$ python -q
>>> import numpy as np
>>> np.set_printoptions(suppress=True, linewidth=140)
>>> def tidy(a):
...     return np.round(a, 2) + 0
... 
>>> m1 = np.array([[25, -1, -35], [-1, 41, -5], [-35, -5, 50]])
>>> # symmetric, so the eigenvalues are real
>>> tidy(np.linalg.norm(m1[0], 1)), tidy(np.linalg.norm(m1[0], np.inf))
(np.float64(61.0), np.float64(35.0))
>>> tidy(np.linalg.norm(m1, "nuc"))
np.float64(116.0)
>>> print(tidy(np.linalg.norm(m1, axis=1)))
[43.02 41.32 61.24]
>>> rng = np.random.default_rng(3724)
>>> idx = rng.permutation(3)
>>> print(idx)
[1 2 0]
>>> out = m1[idx][:, idx]
>>> print(out)
[[ 41  -5  -1]
 [ -5  50 -35]
 [ -1 -35  25]]
>>> print(np.trace(out))
116
>>> print(np.allclose(out, m1))
False
>>> w, V = np.linalg.eigh(m1)
>>> print(tidy(np.linalg.eigvalsh(m1 + 3 * np.eye(3))))
[ 3.   43.97 78.03]
>>> (w > 1e-8).sum(), (w < -1e-8).sum()
(np.int64(2), np.int64(0))
>>> tidy(np.abs(V[:, -1]))
array([0.57, 0.1 , 0.82])
>>> tidy(V.T @ m1 @ V)
array([[ 0.  ,  0.  ,  0.  ],
       [ 0.  , 40.97,  0.  ],
       [ 0.  ,  0.  , 75.03]])
>>> print(tidy(np.linalg.svd(m1, compute_uv=False)))
[75.03 40.97  0.  ]
>>> np.unique(w.round(6) + 0, return_counts=True)[1]
array([1, 1, 1])
>>> rank = np.linalg.matrix_rank(m1)
>>> rank
np.int64(2)
>>> null = np.linalg.svd(m1)[2][rank:].T
>>> tidy(m1 @ null)
array([[0.],
       [0.],
       [0.]])
>>> (m1 + m1.T) / 2
array([[ 25.,  -1., -35.],
       [ -1.,  41.,  -5.],
       [-35.,  -5.,  50.]])
>>> m1 @ m1
array([[ 1851,   109, -2620],
       [  109,  1707,  -420],
       [-2620,  -420,  3750]])
>>> np.allclose(m1, m1.T)
True
>>> sv = 10 * 0.9 ** np.arange(3)
>>> q, _ = np.linalg.qr(np.array([[0.9, -0.1, 0.0], [0.3, -0.7, -0.3], [-0.9, -0.1, 0.2]]))
>>> E = rng.normal(size=(24, 3)) * sv @ q
>>> tidy(E)
array([[  3.07,  -2.14,   2.08],
       [ -0.84, -16.51,   2.62],
       [ -8.12,  -6.61, -10.29],
       [ 12.34,   7.81,   8.47],
       [ -0.51,   1.7 ,  -1.68],
       [ -0.73,   1.75,   3.29],
       [  7.68,  -4.26,  -0.7 ],
       [  0.79,  -7.41,  -8.84],
       [-13.08,  10.53,  25.22],
       [  2.37,   3.45,  11.09],
       [  9.12,   3.16,  11.9 ],
       [  6.3 ,  -0.08, -15.86],
       [ 16.64,  12.3 ,  -2.07],
       [ -0.33,  -8.14,  -5.88],
       [-15.04,   4.35,   0.04],
       [ -0.82, -11.8 ,  -2.5 ],
       [  0.19,  -1.96, -15.01],
       [  0.14,   2.33,  -0.66],
       [  3.65,   4.51,  -1.54],
       [ 18.63,   0.36,  -7.41],
       [ 17.36,  -1.8 , -10.47],
       [  6.49,  -9.22,  -5.76],
       [ -8.37,  18.44,  12.89],
       [  4.74,   1.21, -14.48]])
>>> q, V = np.linalg.qr(E[:, :1])[0], np.linalg.qr(E[:, 1:])[0]
>>> sv = np.linalg.svd(q.T @ V, compute_uv=False)
>>> tidy(np.degrees(np.arccos(sv.clip(0, 1))))
array([68.68])
>>> tidy(sv)
array([0.36])
